$ python -q
>>> import numpy as np
>>> from numpy import linalg as LA
>>> np.set_printoptions(precision=3, suppress=True, linewidth=140)
>>> m1 = np.loadtxt("dump.csv", delimiter=",")
>>> print(m1)
[[7. 2. 4. 6. 4. 1. 0. 0. 0. 0.]
 [0. 2. 5. 8. 0. 2. 0. 0. 0. 0.]
 [8. 6. 7. 3. 7. 7. 0. 0. 0. 0.]
 [8. 5. 7. 6. 5. 4. 0. 0. 0. 0.]
 [4. 6. 0. 2. 8. 4. 0. 0. 0. 0.]
 [1. 8. 5. 4. 0. 6. 0. 0. 0. 0.]
 [0. 0. 0. 0. 0. 0. 0. 1. 0. 1.]
 [0. 0. 0. 0. 0. 0. 2. 2. 2. 1.]
 [0. 0. 0. 0. 0. 0. 2. 1. 2. 1.]
 [0. 0. 0. 0. 0. 0. 2. 2. 1. 2.]]
>>> # splits into 2 blocks
>>> print(round(float(LA.norm(m1, "nuc")), 3))
61.272
>>> print(round(LA.norm(m1, 1), 3), np.round(LA.norm(m1, np.inf), 3))
29.0 38.0
>>> print(m1[2] @ m1[3])
224.0
>>> print(round(LA.norm(m1) ** 2 / LA.norm(m1, 2) ** 2, 3))
1.281
>>> x = np.array([1, 0, -1, 2, 1, -2, -2, 1, 1, 0])
>>> rhs = m1 @ x
>>> print(rhs)
[17.  7.  0. 10.  8. -8.  1.  0. -1. -1.]
>>> print(LA.solve(m1, m1[:, 0]))
[ 1.  0. -0.  0. -0. -0.  0.  0. -0.  0.]
>>> W0 = np.loadtxt("layer0.csv", delimiter=",")
>>> print(W0)
[[  6.958 -27.32   22.106  21.384  59.84   13.176]
 [  2.1   -21.872  17.52   16.443  43.306   8.457]
 [  0.697 -20.052  16.036  14.893  38.149   7.077]
 [ -2.219 -15.479  12.412  11.239  26.154   4.112]
 [ -2.653 -14.621  11.749  10.593  24.076   3.643]
 [ -3.49  -12.652  10.245   9.156  19.537   2.68 ]
 [ -3.751 -11.882   9.663   8.612  17.858   2.348]
 [ -3.773 -11.812   9.61    8.563  17.706   2.319]
 [ -4.023 -10.905   8.929   7.935  15.805   1.965]
 [ -4.237  -9.849   8.139   7.218  13.694   1.599]
 [ -4.342  -9.008   7.512   6.658  12.095   1.343]
 [ -4.383  -7.946   6.72    5.96   10.187   1.068]
 [ -4.379  -7.746   6.57    5.829   9.841   1.021]
 [ -4.277  -6.616   5.723   5.096   7.981   0.795]
 [ -3.905  -5.091   4.56    4.102   5.714   0.574]
 [ -3.232  -3.591   3.37    3.086   3.766   0.434]
 [ -3.222  -3.574   3.357   3.075   3.746   0.433]
 [ -2.751  -2.823   2.732   2.534   2.874   0.379]
 [ -1.458  -1.282   1.341   1.289   1.259   0.244]
 [ -1.336  -1.161   1.223   1.179   1.139   0.229]
 [  1.256   0.901  -1.114  -1.153  -0.955  -0.357]
 [  2.858   1.892  -2.602  -2.818  -2.28   -1.103]
 [  3.352   2.174  -3.095  -3.4    -2.756  -1.42 ]
 [  3.986   2.527  -3.767  -4.213  -3.444  -1.905]
 [  4.773   2.955  -4.679  -5.352  -4.457  -2.656]
 [  5.238   3.208  -5.274  -6.114  -5.17   -3.198]
 [  5.403   3.298  -5.496  -6.403  -5.447  -3.411]
 [  5.466   3.333  -5.583  -6.516  -5.557  -3.495]
 [  5.677   3.449  -5.884  -6.911  -5.944  -3.794]
 [  7.891   4.895 -10.586 -13.406 -13.257  -9.435]
 [  8.132   5.141 -11.574 -14.828 -15.054 -10.798]
 [  8.346   5.432 -12.807 -16.62  -17.399 -12.56 ]
 [  8.484   5.757 -14.261 -18.757 -20.302 -14.716]
 [  8.492   5.787 -14.401 -18.963 -20.588 -14.927]
 [  8.514   6.061 -15.686 -20.87  -23.273 -16.9  ]
 [  8.439   6.384 -17.253 -23.212 -26.667 -19.367]
 [  8.434   6.396 -17.313 -23.303 -26.801 -19.464]
 [  6.159   8.239 -26.819 -37.784 -49.596 -35.494]
 [  5.421   8.602 -28.728 -40.726 -54.513 -38.863]
 [  2.099   9.963 -35.811 -51.707 -73.482 -51.655]]
>>> print(np.round(np.trace(LA.pinv(W0) @ W0), 3))
3.0
>>> try:
...     LA.inv(W0)
... except LA.LinAlgError as e:
...     print(repr(e))
... 
LinAlgError('Last 2 dimensions of the array must be square')
>>> feats = np.load("sample3.npy")
>>> print(feats)
[[ 1 -6  1 -6  1 -6]
 [ 7 -2  7 -2  7 -2]
 [ 3 -3  3 -3  3 -3]
 [ 1 -6  1 -6  1 -6]
 [ 7 -2  7 -2  7 -2]
 [ 3 -3  3 -3  3 -3]]
>>> C2 = feats.T @ feats
>>> print(np.round(LA.svd(feats, compute_uv=False) ** 2, 3) + 0)
[500.567 147.433   0.      0.      0.      0.   ]
>>> print((feats @ feats.T).shape)
(6, 6)
>>> print(LA.matrix_rank(C2))
2
>>> print(np.round(LA.eigvalsh(C2)[::-1], 3) + 0)
[500.567 147.433   0.      0.      0.      0.   ]
>>> print(np.allclose(feats[:-1].T @ LA.lstsq(feats[:-1].T, feats[-1])[0], feats[-1]))
True
>>> print(np.unique(feats.round(6), axis=0).shape)
(3, 6)
>>> print(LA.lstsq(feats[:-1].T, feats[-1])[2])
2
>>> print(feats.mean(axis=0))
[ 3.667 -3.667  3.667 -3.667  3.667 -3.667]
>>> print(LA.matrix_rank(feats))
2
>>> print(feats - feats[0])
[[0 0 0 0 0 0]
 [6 4 6 4 6 4]
 [2 3 2 3 2 3]
 [0 0 0 0 0 0]
 [6 4 6 4 6 4]
 [2 3 2 3 2 3]]
>>> print(np.count_nonzero(feats))
36
>>> np.zeros(6, 6)
Traceback (most recent call last):
  File "<python-input-32>", line 1, in <module>
    np.zeros(6, 6)
    ~~~~~~~~^^^^^^
TypeError: Cannot interpret '6' as a data type
>>> print(np.abs(feats).max())
7
>>> feats[6]
Traceback (most recent call last):
  File "<python-input-34>", line 1, in <module>
    feats[6]
    ~~~~~^^^
IndexError: index 6 is out of bounds for axis 0 with size 6
>>> print(np.round(LA.svd(feats, compute_uv=False), 3) + 0)
[22.373 12.142  0.     0.     0.     0.   ]
>>> print(feats.shape)
(6, 6)
>>> print(feats.sum(axis=0))
[ 22 -22  22 -22  22 -22]
>>> arr = np.load("case6.npy")
>>> print(arr)
[[-3.03   4.374  4.449  4.459 -0.066 -1.472 -1.424  2.939 -1.52   1.456]
 [-1.234  1.945  1.95   1.981  0.041 -0.687 -0.726  1.355 -0.734  0.614]
 [-2.558  3.92   3.947  4.017  0.067 -1.284 -1.296  2.663 -1.381  1.314]
 [-1.287  1.879  1.933  1.927 -0.08  -0.615 -0.601  1.271 -0.576  0.592]
 [ 0.288 -0.408 -0.49  -0.506  0.085  0.105  0.143 -0.331  0.053 -0.131]
 [ 2.016 -3.084 -3.079 -3.039  0.056  1.098  1.054 -2.048  0.984 -0.993]
 [-1.938  2.875  2.981  2.92   0.026 -1.012 -1.015  1.981 -0.936  1.017]
 [-3.666  5.575  5.672  5.489 -0.01  -1.893 -1.854  3.812 -1.787  1.943]
 [ 1.293 -2.034 -1.997 -2.004 -0.029  0.697  0.555 -1.348  0.6   -0.622]
 [-0.083  0.154  0.221  0.18   0.025 -0.138 -0.119  0.109 -0.089  0.017]
 [-2.424  3.711  3.557  3.643 -0.077 -1.247 -1.172  2.345 -1.207  1.13 ]
 [-1.639  2.465  2.384  2.528  0.009 -0.815 -0.788  1.605 -0.785  0.789]
 [ 0.681 -1.058 -1.042 -1.047 -0.015  0.29   0.33  -0.741  0.399 -0.404]
 [ 2.155 -3.121 -3.137 -3.208 -0.015  1.075  1.045 -2.12   1.111 -1.022]
 [-0.89   1.182  1.194  1.243 -0.012 -0.381 -0.439  0.78  -0.368  0.437]
 [-1.343  1.838  1.809  1.957 -0.037 -0.643 -0.606  1.285 -0.69   0.547]]
>>> f = np.array([-2, 3])
>>> print(np.cross(arr[14, :3], arr[6, :3]))
[ 0.091  0.339 -0.268]
>>> print(np.polyval(f, arr[14]))
[4.78  0.636 0.612 0.514 3.024 3.762 3.878 1.44  3.736 2.126]
>>> print(np.convolve(arr[14], f))
[ 1.78  -5.034  1.158  1.096  3.753  0.726 -0.265 -2.877  3.076 -1.978  1.311]
>>> out = arr / np.sqrt((arr ** 2).mean(axis=1, keepdims=True))
>>> print(out[3])
[-1.028  1.501  1.544  1.539 -0.064 -0.491 -0.48   1.015 -0.46   0.473]
>>> print(LA.matrix_rank(out) == LA.matrix_rank(arr))
True
>>> print(np.round(LA.norm(arr, 2) / LA.norm(arr), 3))
1.0
>>> X = np.load("a.npy")
>>> print(X)
[[-2.  1.  1.  1.  1.  1.]
 [ 1. -2.  1.  1.  1.  1.]
 [ 1.  1. -2.  1.  1.  1.]
 [ 1.  1.  1. -2.  1.  1.]
 [ 1.  1.  1.  1. -2.  1.]
 [ 1.  1.  1.  1.  1. -2.]]
>>> rng = np.random.default_rng(51927)
>>> idx = rng.permutation(6)
>>> out = X[:, idx] * rng.choice([-1, 1], 6)
>>> print(out)
[[-1.  1.  2.  1.  1.  1.]
 [-1.  1. -1. -2.  1.  1.]
 [ 2.  1. -1.  1.  1.  1.]
 [-1.  1. -1.  1. -2.  1.]
 [-1.  1. -1.  1.  1. -2.]
 [-1. -2. -1.  1.  1.  1.]]
>>> Uu, _, vt = LA.svd(X.T @ out)
>>> print(np.round(LA.lstsq(X, out)[0], 3) + 0)
[[ 0.  0. -1.  0.  0.  0.]
 [ 0.  0.  0.  1.  0.  0.]
 [-1.  0.  0.  0.  0.  0.]
 [ 0.  0.  0.  0.  1.  0.]
 [ 0.  0.  0.  0.  0.  1.]
 [ 0.  1.  0.  0.  0.  0.]]
>>> idx = rng.permutation(10)
>>> out = m1[:, idx] * rng.choice([-1, 1], 10)
>>> print(out)
[[ 4. -7.  6. -0. -0.  0.  2. -0. -1. -4.]
 [ 5. -0.  8. -0. -0.  0.  2. -0. -2. -0.]
 [ 7. -8.  3. -0. -0.  0.  6. -0. -7. -7.]
 [ 7. -8.  6. -0. -0.  0.  5. -0. -4. -5.]
 [ 0. -4.  2. -0. -0.  0.  6. -0. -4. -8.]
 [ 5. -1.  4. -0. -0.  0.  8. -0. -6. -0.]
 [ 0. -0.  0. -1. -0.  1.  0. -0. -0. -0.]
 [ 0. -0.  0. -1. -2.  2.  0. -2. -0. -0.]
 [ 0. -0.  0. -1. -2.  1.  0. -2. -0. -0.]
 [ 0. -0.  0. -2. -1.  2.  0. -2. -0. -0.]]
>>> Uu, _, vt = LA.svd(m1.T @ out)
>>> print(idx)
[2 0 3 9 8 7 1 6 5 4]
>>> print(np.round(Uu @ vt, 3) + 0)
[[ 0. -1.  0.  0.  0.  0.  0.  0.  0.  0.]
 [ 0.  0.  0.  0.  0.  0.  1.  0.  0.  0.]
 [ 1.  0.  0.  0.  0.  0.  0.  0.  0.  0.]
 [ 0.  0.  1.  0.  0.  0.  0.  0.  0.  0.]
 [ 0.  0.  0.  0.  0.  0.  0.  0.  0. -1.]
 [ 0.  0.  0.  0.  0.  0.  0.  0. -1.  0.]
 [ 0.  0.  0.  0.  0.  0.  0. -1.  0.  0.]
 [ 0.  0.  0.  0.  0.  1.  0.  0.  0.  0.]
 [ 0.  0.  0.  0. -1.  0.  0.  0.  0.  0.]
 [ 0.  0.  0. -1.  0.  0.  0.  0.  0.  0.]]
>>> vals, V = LA.eigh(X)
>>> print(LA.svd(X, compute_uv=False))
[3. 3. 3. 3. 3. 3.]
>>> print(vals.sum(), np.trace(X))
-12.0 -12.0
>>> print(V @ np.diag(vals) @ V.T)
[[-2.  1.  1.  1.  1.  1.]
 [ 1. -2.  1.  1.  1.  1.]
 [ 1.  1. -2.  1.  1.  1.]
 [ 1.  1.  1. -2.  1.  1.]
 [ 1.  1.  1.  1. -2.  1.]
 [ 1.  1.  1.  1.  1. -2.]]
>>> print(np.unique(vals.round(6) + 0, return_counts=True)[1])
[5 1]
>>> print(LA.eigvalsh(X + 2 * np.eye(6)))
[-1. -1. -1. -1. -1.  5.]
>>> print(LA.eigvalsh(X @ X))
[9. 9. 9. 9. 9. 9.]
>>> print(vals)
[-3. -3. -3. -3. -3.  3.]
